% python3 -q
>>> import numpy as np
>>> np.set_printoptions(precision=1, suppress=True, linewidth=100)
>>> W0 = np.loadtxt("m.csv", delimiter=",")
>>> W0
array([[ 8., -2.,  4., -2.,  0.,  0.,  8.,  4., -6., -6., -6.],
       [-2.,  1., -1., -1., -1., -2., -2., -1.,  1.,  1.,  2.],
       [ 4., -1.,  2., -1.,  0.,  0.,  4.,  2., -3., -3., -3.],
       [-2., -1., -1.,  5.,  3.,  6., -2., -1.,  3.,  3.,  0.],
       [ 0., -1.,  0.,  3.,  2.,  4.,  0.,  0.,  1.,  1., -1.],
       [ 0., -2.,  0.,  6.,  4.,  8.,  0.,  0.,  2.,  2., -2.],
       [ 8., -2.,  4., -2.,  0.,  0.,  8.,  4., -6., -6., -6.],
       [ 4., -1.,  2., -1.,  0.,  0.,  4.,  2., -3., -3., -3.],
       [-6.,  1., -3.,  3.,  1.,  2., -6., -3.,  5.,  5.,  4.],
       [-6.,  1., -3.,  3.,  1.,  2., -6., -3.,  5.,  5.,  4.],
       [-6.,  2., -3.,  0., -1., -2., -6., -3.,  4.,  4.,  5.]])
>>> np.unique(W0.round(6), axis=0).shape
(8, 11)
>>> np.round(W0 @ np.linalg.pinv(W0) @ W0, 1) + 0
array([[ 8., -2.,  4., -2.,  0.,  0.,  8.,  4., -6., -6., -6.],
       [-2.,  1., -1., -1., -1., -2., -2., -1.,  1.,  1.,  2.],
       [ 4., -1.,  2., -1.,  0.,  0.,  4.,  2., -3., -3., -3.],
       [-2., -1., -1.,  5.,  3.,  6., -2., -1.,  3.,  3.,  0.],
       [ 0., -1.,  0.,  3.,  2.,  4.,  0.,  0.,  1.,  1., -1.],
       [ 0., -2.,  0.,  6.,  4.,  8.,  0.,  0.,  2.,  2., -2.],
       [ 8., -2.,  4., -2.,  0.,  0.,  8.,  4., -6., -6., -6.],
       [ 4., -1.,  2., -1.,  0.,  0.,  4.,  2., -3., -3., -3.],
       [-6.,  1., -3.,  3.,  1.,  2., -6., -3.,  5.,  5.,  4.],
       [-6.,  1., -3.,  3.,  1.,  2., -6., -3.,  5.,  5.,  4.],
       [-6.,  2., -3.,  0., -1., -2., -6., -3.,  4.,  4.,  5.]])
>>> np.linalg.lstsq(W0[:-1].T, W0[-1])[2]
np.int32(2)
>>> w, evecs = np.linalg.eigh(W0)
>>> w.round(1) + 0
array([ 0. ,  0. ,  0. ,  0. ,  0. ,  0. ,  0. ,  0. ,  0. , 16.2, 34.8])
>>> np.round(evecs.T @ W0 @ evecs, 1) + 0
array([[ 0. ,  0. ,  0. ,  0. ,  0. ,  0. ,  0. ,  0. ,  0. ,  0. ,  0. ],
       [ 0. ,  0. ,  0. ,  0. ,  0. ,  0. ,  0. ,  0. ,  0. ,  0. ,  0. ],
       [ 0. ,  0. ,  0. ,  0. ,  0. ,  0. ,  0. ,  0. ,  0. ,  0. ,  0. ],
       [ 0. ,  0. ,  0. ,  0. ,  0. ,  0. ,  0. ,  0. ,  0. ,  0. ,  0. ],
       [ 0. ,  0. ,  0. ,  0. ,  0. ,  0. ,  0. ,  0. ,  0. ,  0. ,  0. ],
       [ 0. ,  0. ,  0. ,  0. ,  0. ,  0. ,  0. ,  0. ,  0. ,  0. ,  0. ],
       [ 0. ,  0. ,  0. ,  0. ,  0. ,  0. ,  0. ,  0. ,  0. ,  0. ,  0. ],
       [ 0. ,  0. ,  0. ,  0. ,  0. ,  0. ,  0. ,  0. ,  0. ,  0. ,  0. ],
       [ 0. ,  0. ,  0. ,  0. ,  0. ,  0. ,  0. ,  0. ,  0. ,  0. ,  0. ],
       [ 0. ,  0. ,  0. ,  0. ,  0. ,  0. ,  0. ,  0. ,  0. , 16.2,  0. ],
       [ 0. ,  0. ,  0. ,  0. ,  0. ,  0. ,  0. ,  0. ,  0. ,  0. , 34.8]])
>>> w.sum(), np.trace(W0)
(np.float64(51.0), np.float64(51.0))
>>> np.linalg.eigvalsh(W0 + -1 * np.eye(11))
array([-1. , -1. , -1. , -1. , -1. , -1. , -1. , -1. , -1. , 15.2, 33.8])
>>> np.abs(evecs[:, -1]).round(6).argmax()
np.int64(0)
>>> np.round(evecs @ np.diag(w) @ evecs.T, 1) + 0
array([[ 8., -2.,  4., -2.,  0.,  0.,  8.,  4., -6., -6., -6.],
       [-2.,  1., -1., -1., -1., -2., -2., -1.,  1.,  1.,  2.],
       [ 4., -1.,  2., -1.,  0.,  0.,  4.,  2., -3., -3., -3.],
       [-2., -1., -1.,  5.,  3.,  6., -2., -1.,  3.,  3.,  0.],
       [ 0., -1.,  0.,  3.,  2.,  4.,  0.,  0.,  1.,  1., -1.],
       [ 0., -2.,  0.,  6.,  4.,  8.,  0.,  0.,  2.,  2., -2.],
       [ 8., -2.,  4., -2.,  0.,  0.,  8.,  4., -6., -6., -6.],
       [ 4., -1.,  2., -1.,  0.,  0.,  4.,  2., -3., -3., -3.],
       [-6.,  1., -3.,  3.,  1.,  2., -6., -3.,  5.,  5.,  4.],
       [-6.,  1., -3.,  3.,  1.,  2., -6., -3.,  5.,  5.,  4.],
       [-6.,  2., -3.,  0., -1., -2., -6., -3.,  4.,  4.,  5.]])
>>> E = np.array([[-1.8, -0.2, 0.5, -0.7, -1.1],
...     [-0.5, 0.1, 0.1, -1.0, 1.0],
...     [-0.3, 1.2, -0.7, -0.1, -2.2],
...     [1.3, -0.2, 0.3, 0.8, 0.0],
...     [-0.8, -0.3, -0.7, -0.4, -0.2],
...     [1.3, -0.3, -0.2, -0.7, -0.9],
...     [1.4, 0.9, -1.0, 0.8, 1.0],
...     [-0.9, 0.7, -0.6, 0.2, -0.9],
...     [1.5, -0.2, 1.0, 0.8, 0.1]])
>>> x0 = np.array([2, 0, 0, 2, 2])
>>> rhs = E @ x0
>>> rhs
array([-7.2, -1. , -5.2,  4.2, -2.8, -0.6,  6.4, -3.2,  4.8])
>>> rng = np.random.default_rng(82849)
>>> rhs = rhs + 0.1 * rng.normal(size=9)
>>> rhs
array([-7.2, -1.1, -5.2,  4.3, -2.8, -0.6,  6.6, -3. ,  4.9])
>>> b, *_ = np.linalg.lstsq(E, rhs)
>>> b.round()
array([ 2.,  0., -0.,  2.,  2.])
>>> P = E @ np.linalg.solve(E.T @ E, E.T)
>>> np.round(np.linalg.eigvalsh(P), 1) + 0
array([0., 0., 0., 0., 1., 1., 1., 1., 1.])
>>> P.round(1) + 0
array([[ 0.4,  0. ,  0.1, -0.1,  0. , -0.1, -0.4,  0.1,  0. ],
       [ 0. ,  0.7,  0. , -0.3, -0.2,  0. ,  0.1, -0.2, -0.1],
       [ 0.1,  0. ,  0.8, -0.1, -0.2,  0.2,  0.1,  0.3,  0. ],
       [-0.1, -0.3, -0.1,  0.3,  0. ,  0.1,  0. , -0.1,  0.2],
       [ 0. , -0.2, -0.2,  0. ,  0.5,  0.1,  0. ,  0.1, -0.4],
       [-0.1,  0. ,  0.2,  0.1,  0.1,  0.9, -0.1, -0.2,  0. ],
       [-0.4,  0.1,  0.1,  0. ,  0. , -0.1,  0.7,  0.1, -0.1],
       [ 0.1, -0.2,  0.3, -0.1,  0.1, -0.2,  0.1,  0.3, -0.1],
       [ 0. , -0.1,  0. ,  0.2, -0.4,  0. , -0.1, -0.1,  0.5]])
>>> np.round(np.linalg.det(P), 1)
np.float64(0.0)
>>> np.round(np.linalg.matrix_power(P, 4), 1) + 0
array([[ 0.4,  0. ,  0.1, -0.1,  0. , -0.1, -0.4,  0.1,  0. ],
       [ 0. ,  0.7,  0. , -0.3, -0.2,  0. ,  0.1, -0.2, -0.1],
       [ 0.1,  0. ,  0.8, -0.1, -0.2,  0.2,  0.1,  0.3,  0. ],
       [-0.1, -0.3, -0.1,  0.3,  0. ,  0.1,  0. , -0.1,  0.2],
       [ 0. , -0.2, -0.2,  0. ,  0.5,  0.1,  0. ,  0.1, -0.4],
       [-0.1,  0. ,  0.2,  0.1,  0.1,  0.9, -0.1, -0.2,  0. ],
       [-0.4,  0.1,  0.1,  0. ,  0. , -0.1,  0.7,  0.1, -0.1],
       [ 0.1, -0.2,  0.3, -0.1,  0.1, -0.2,  0.1,  0.3, -0.1],
       [ 0. , -0.1,  0. ,  0.2, -0.4,  0. , -0.1, -0.1,  0.5]])
>>> np.linalg.determinant(P)
Traceback (most recent call last):
  File "<python-input-28>", line 1, in <module>
    np.linalg.determinant(P)
    ^^^^^^^^^^^^^^^^^^^^^
AttributeError: module 'numpy.linalg' has no attribute 'determinant'
>>> np.trace(P)
np.float64(5.0)
>>> np.allclose(P @ P.T, P.T @ P)
True
>>> K = np.load("run11.npy")
>>> K
array([[1. , 0.7, 0.5, 0.3, 0.2],
       [0.7, 1. , 0.7, 0.5, 0.3],
       [0.5, 0.7, 1. , 0.7, 0.5],
       [0.3, 0.5, 0.7, 1. , 0.7],
       [0.2, 0.3, 0.5, 0.7, 1. ]])
>>> O, Rm = np.linalg.qr(K)
>>> np.round(O.T @ O, 1) + 0
array([[1., 0., 0., 0., 0.],
       [0., 1., 0., 0., 0.],
       [0., 0., 1., 0., 0.],
       [0., 0., 0., 1., 0.],
       [0., 0., 0., 0., 1.]])
>>> O @ Rm
array([[1. , 0.7, 0.5, 0.3, 0.2],
       [0.7, 1. , 0.7, 0.5, 0.3],
       [0.5, 0.7, 1. , 0.7, 0.5],
       [0.3, 0.5, 0.7, 1. , 0.7],
       [0.2, 0.3, 0.5, 0.7, 1. ]])
>>> round(float(abs(Rm[0, 0])), 1), round(np.linalg.norm(K[:, 0]), 1)
(1.4, np.float64(1.4))
>>> O.round(1) + 0
array([[-0.7,  0.7,  0. , -0.1,  0. ],
       [-0.5, -0.5,  0.7,  0. ,  0.1],
       [-0.4, -0.3, -0.6,  0.7, -0.1],
       [-0.2, -0.4, -0.3, -0.6, -0.6],
       [-0.1, -0.2, -0.4, -0.4,  0.8]])
>>> np.abs(np.diag(Rm))
array([1.4, 0.5, 0.5, 0.5, 0.4])
>>> Y = np.array([[-2, 0, 1],
...     [-2, 3, 2],
...     [1, -2, -3],
...     [-1, -3, -3],
...     [-1, -2, 2],
...     [-1, 0, -1],
...     [2, 3, 0],
...     [1, 2, 3]])
>>> Z = np.array([[9, 8, 3, 0, 7, 5, 7, 6, 0, 5, 0],
...     [6, 7, 3, 2, 4, 5, 9, 2, 3, 4, 7],
...     [3, 1, 3, 2, 0, 0, 4, 0, 5, 1, 8]])
>>> m1 = Y @ Z
>>> m1
array([[-15, -15,  -3,   2, -14, -10, -10, -12,   5,  -9,   8],
       [  6,   7,   9,  10,  -2,   5,  21,  -6,  19,   4,  37],
       [-12,  -9, -12, -10,  -1,  -5, -23,   2, -21,  -6, -38],
       [-36, -32, -21, -12, -19, -20, -46, -12, -24, -20, -45],
       [-15, -20,  -3,   0, -15, -15, -17, -10,   4, -11,   2],
       [-12,  -9,  -6,  -2,  -7,  -5, -11,  -6,  -5,  -6,  -8],
       [ 36,  37,  15,   6,  26,  25,  41,  18,   9,  22,  21],
       [ 30,  25,  18,  10,  15,  15,  37,  10,  21,  16,  38]])
>>> # rank 3
>>> x0 = np.array([5, 0, 3, 3, 3, 2, 5, 2, 0, 3, 3])
>>> h1 = np.maximum(m1 @ x0, 0)
>>> m1.T @ h1
array([48798, 46466, 26046, 14276, 28792, 30200, 61840, 18256, 26698, 28346, 52608])
>>> np.flatnonzero(h1 > 1e-9)
array([1, 6, 7])
>>> h1
array([  0, 307,   0,   0,   0,   0, 741, 676])
>>> m1 * (h1 > 1e-9)[:, None]
array([[ 0,  0,  0,  0,  0,  0,  0,  0,  0,  0,  0],
       [ 6,  7,  9, 10, -2,  5, 21, -6, 19,  4, 37],
       [ 0,  0,  0,  0,  0,  0,  0,  0,  0,  0,  0],
       [ 0,  0,  0,  0,  0,  0,  0,  0,  0,  0,  0],
       [ 0,  0,  0,  0,  0,  0,  0,  0,  0,  0,  0],
       [ 0,  0,  0,  0,  0,  0,  0,  0,  0,  0,  0],
       [36, 37, 15,  6, 26, 25, 41, 18,  9, 22, 21],
       [30, 25, 18, 10, 15, 15, 37, 10, 21, 16, 38]])
>>> np.maximum(m1 @ (3 * x0), 0)
array([   0,  921,    0,    0,    0,    0, 2223, 2028])
